In [1]: import numpy as np

In [2]: import numpy.linalg as la

In [3]: np.set_printoptions(precision=2, suppress=True, linewidth=120)

In [4]: W0 = np.load("out13.npy")

In [5]: print(W0)
[[6. 0. 0. 5. 0. 0.]
 [0. 6. 5. 0. 5. 5.]
 [0. 5. 6. 0. 5. 5.]
 [5. 0. 0. 6. 0. 0.]
 [0. 5. 5. 0. 6. 5.]
 [0. 5. 5. 0. 5. 6.]]

In [6]: U, s, Vh = la.svd(W0)

In [7]: print(np.argmax(s[:-1] / (s[1:] + 1e-6)) + 1)
2

In [8]: print(s)
[21. 11.  1.  1.  1.  1.]

In [9]: A2 = U[:, :2] @ np.diag(s[:2]) @ Vh[:2]

In [10]: print(A2)
[[5.5  0.   0.   5.5  0.   0.  ]
 [0.   5.25 5.25 0.   5.25 5.25]
 [0.   5.25 5.25 0.   5.25 5.25]
 [5.5  0.   0.   5.5  0.   0.  ]
 [0.   5.25 5.25 0.   5.25 5.25]
 [0.   5.25 5.25 0.   5.25 5.25]]

In [11]: print(la.matrix_rank(W0, rtol=0.05))
2

In [12]: F = np.loadtxt("test17.csv", delimiter=",")

In [13]: print(F)
[[-2.  2.  1.  6. -1.  2.]
 [-1.  1. -1.  3.  1.  1.]
 [ 2. -1.  0. -6.  1.  0.]]

In [14]: A2 = F[0, 0] * F[1:] - np.outer(F[1:, 0], F[0])

In [15]: print(A2)
[[ 0.  0.  3.  0. -3.  0.]
 [ 0. -2. -2.  0.  0. -4.]]

In [16]: print(la.matrix_rank(A2), la.matrix_rank(F))
2 3

In [17]: print(np.flatnonzero(~A2.round(6).any(axis=1)))
[]

In [18]: print(F[:, 0] / F[0, 0])
[ 1.   0.5 -1. ]

In [19]: r0, v = F[2], F[1]

In [20]: print(r0 @ v)
-20.0

In [21]: pr = (r0 @ v) / (r0 @ r0) * r0

In [22]: print(la.matrix_rank(np.outer(r0, v)))
1

In [23]: print(np.outer(r0, v))
[[ -2.   2.  -2.   6.   2.   2.]
 [  1.  -1.   1.  -3.  -1.  -1.]
 [ -0.   0.  -0.   0.   0.   0.]
 [  6.  -6.   6. -18.  -6.  -6.]
 [ -1.   1.  -1.   3.   1.   1.]
 [ -0.   0.  -0.   0.   0.   0.]]

In [24]: A2 = F / la.norm(F, axis=1, keepdims=True)

In [25]: gram = A2 @ A2.T

In [26]: print(la.norm(A2, axis=1))
[1. 1. 1.]

In [27]: t = np.radians(180)

In [28]: r_ = np.eye(6)

In [29]: r_[5, 5] = r_[4, 4] = np.cos(t)

In [30]: r_[5, 4], r_[4, 5] = -np.sin(t), np.sin(t)

In [31]: print(r_.round(2) + 0)
[[ 1.  0.  0.  0.  0.  0.]
 [ 0.  1.  0.  0.  0.  0.]
 [ 0.  0.  1.  0.  0.  0.]
 [ 0.  0.  0.  1.  0.  0.]
 [ 0.  0.  0.  0. -1.  0.]
 [ 0.  0.  0.  0.  0. -1.]]

In [32]: A2 = F @ r_.T

In [33]: print(np.abs(A2 - F).max(axis=0))
[0. 0. 0. 0. 2. 4.]

In [34]: t3 = np.stack([F, 5 * F, F[::-1]])

In [35]: print(t3.shape)
(3, 3, 6)

In [36]: print(t3.sum(axis=0))
[[-10.  11.   6.  30.  -5.  12.]
 [ -7.   7.  -7.  21.   7.   7.]
 [ 10.  -4.   1. -30.   5.   2.]]

In [37]: print(np.einsum("bij,cij->bc", t3, t3))
[[ 106.  530.  -72.]
 [ 530. 2650. -360.]
 [ -72. -360.  106.]]

In [38]: X = np.array([[-3, 7, 8, -9, 2, -3, -8, -4],
    ...:     [-4, -3, 7, 8, -9, 2, -3, -8],
    ...:     [-8, -4, -3, 7, 8, -9, 2, -3],
    ...:     [-3, -8, -4, -3, 7, 8, -9, 2],
    ...:     [2, -3, -8, -4, -3, 7, 8, -9],
    ...:     [-9, 2, -3, -8, -4, -3, 7, 8],
    ...:     [8, -9, 2, -3, -8, -4, -3, 7],
    ...:     [7, 8, -9, 2, -3, -8, -4, -3]])

In [39]: print(X @ (-1.0) ** np.arange(8))
[ 8. -8.  8. -8.  8. -8.  8. -8.]

In [40]: q, r_ = la.qr(X)

In [41]: print(np.abs(np.diag(r_)))
[17.2  17.2  16.93 16.93 15.39 15.37 13.87 13.74]

In [42]: print(np.round(abs(r_[0, 0]), 2), np.round(la.norm(X[:, 0]), 2))
17.2 17.2

In [43]: print(X.reshape(-1, 2))
[[-3  7]
 [ 8 -9]
 [ 2 -3]
 [-8 -4]
 [-4 -3]
 [ 7  8]
 [-9  2]
 [-3 -8]
 [-8 -4]
 [-3  7]
 [ 8 -9]
 [ 2 -3]
 [-3 -8]
 [-4 -3]
 [ 7  8]
 [-9  2]
 [ 2 -3]
 [-8 -4]
 [-3  7]
 [ 8 -9]
 [-9  2]
 [-3 -8]
 [-4 -3]
 [ 7  8]
 [ 8 -9]
 [ 2 -3]
 [-8 -4]
 [-3  7]
 [ 7  8]
 [-9  2]
 [-3 -8]
 [-4 -3]]

In [44]: print(X.ravel(order="F"))
[-3 -4 -8 -3  2 -9  8  7  7 -3 -4 -8 -3  2 -9  8  8  7 -3 -4 -8 -3  2 -9 -9  8  7 -3 -4 -8 -3  2  2 -9  8  7 -3 -4 -8
 -3 -3  2 -9  8  7 -3 -4 -8 -8 -3  2 -9  8  7 -3 -4 -4 -8 -3  2 -9  8  7 -3]

In [45]: print(X.reshape(2, -1))
[[-3  7  8 -9  2 -3 -8 -4 -4 -3  7  8 -9  2 -3 -8 -8 -4 -3  7  8 -9  2 -3 -3 -8 -4 -3  7  8 -9  2]
 [ 2 -3 -8 -4 -3  7  8 -9 -9  2 -3 -8 -4 -3  7  8  8 -9  2 -3 -8 -4 -3  7  7  8 -9  2 -3 -8 -4 -3]]

In [46]: t3 = X.reshape(8, 2, -1)

In [47]: print(t3.sum(axis=1))
[[ -1   4   0 -13]
 [-13  -1   4   0]
 [  0 -13  -1   4]
 [  4   0 -13  -1]
 [ -1   4   0 -13]
 [-13  -1   4   0]
 [  0 -13  -1   4]
 [  4   0 -13  -1]]

In [48]: print(t3.shape)
(8, 2, 4)

In [49]: print(t3.transpose(1, 0, 2))
[[[-3  7  8 -9]
  [-4 -3  7  8]
  [-8 -4 -3  7]
  [-3 -8 -4 -3]
  [ 2 -3 -8 -4]
  [-9  2 -3 -8]
  [ 8 -9  2 -3]
  [ 7  8 -9  2]]

 [[ 2 -3 -8 -4]
  [-9  2 -3 -8]
  [ 8 -9  2 -3]
  [ 7  8 -9  2]
  [-3  7  8 -9]
  [-4 -3  7  8]
  [-8 -4 -3  7]
  [-3 -8 -4 -3]]]

In [50]: print(np.einsum("ihd,ihd->ih", t3, t3))
[[203  93]
 [138 158]
 [138 158]
 [ 98 198]
 [ 93 203]
 [158 138]
 [158 138]
 [198  98]]
